% python3 -q
>>> import numpy as np
>>> np.set_printoptions(precision=2, suppress=True, linewidth=100, floatmode="fixed")
>>> def rd(a):
...     return np.round(a, 2) + 0
... 
>>> E = np.array([[-5, -2, -5, -2], [5, 1, 5, 1], [-5, -2, -5, -2], [5, 1, 5, 1]])
>>> # rows and columns are dependent
>>> left, sigma, Vh = np.linalg.svd(E)
>>> print(rd(sigma))
[14.77  1.35  0.00  0.00]
>>> print(np.argmax(sigma[:-1] / (sigma[1:] + 1e-6)) + 1)
2
>>> M2 = left[:, :2] @ np.diag(sigma[:2]) @ Vh[:2]
>>> print(rd(np.linalg.norm(E - M2) / np.linalg.norm(E)))
0.0
>>> print(np.linalg.matrix_rank(M2))
2
>>> print(rd(np.linalg.norm(E - M2, 2)), rd(sigma[2]))
0.0 0.0
>>> left, sigma, Vh = np.linalg.svd(E)
>>> V = Vh[:(sigma > 1e-8).sum()]
>>> rng = np.random.default_rng(3563)
>>> vec = E[1] + 4 * E[0] + rng.integers(2) * np.eye(4)[2]
>>> print(vec)
[-15.00  -7.00 -14.00  -7.00]
>>> print(rd(V.T @ V))
[[0.50 0.00 0.50 0.00]
 [0.00 0.50 0.00 0.50]
 [0.50 0.00 0.50 0.00]
 [0.00 0.50 0.00 0.50]]
>>> print(np.linalg.matrix_rank(np.vstack([E, vec])))
3
>>> r = np.linalg.matrix_rank(E)
>>> print(r)
2
>>> null = np.linalg.svd(E)[2][r:].T
>>> print([int(np.linalg.matrix_rank(E[:i])) for i in range(1, len(E) + 1)])
[1, 2, 2, 2]
>>> print([int(np.linalg.matrix_rank(np.delete(E, i, axis=0))) for i in range(4)])
[2, 2, 2, 2]
>>> print(rd(E @ null))
[[0.00 0.00]
 [0.00 0.00]
 [0.00 0.00]
 [0.00 0.00]]
>>> print(rd(null @ null.T))
[[ 0.50  0.00 -0.50  0.00]
 [ 0.00  0.50  0.00 -0.50]
 [-0.50  0.00  0.50  0.00]
 [ 0.00 -0.50  0.00  0.50]]
>>> print(np.allclose(E @ null, 0))
True
>>> print(null.shape)
(4, 2)
>>> blk = np.stack([E, -2 * E, E[::-1]])
>>> print(rd(np.linalg.det(blk)))
[0.00 0.00 0.00]
>>> print(np.linalg.matrix_rank(blk))
[2 2 2]
>>> print(np.linalg.matrix_rank(blk.reshape(3, -1)))
2
>>> print((blk @ E.T).shape)
(3, 4, 4)
>>> print(rd(np.linalg.norm(blk, axis=(1, 2))))
[14.83 29.66 14.83]
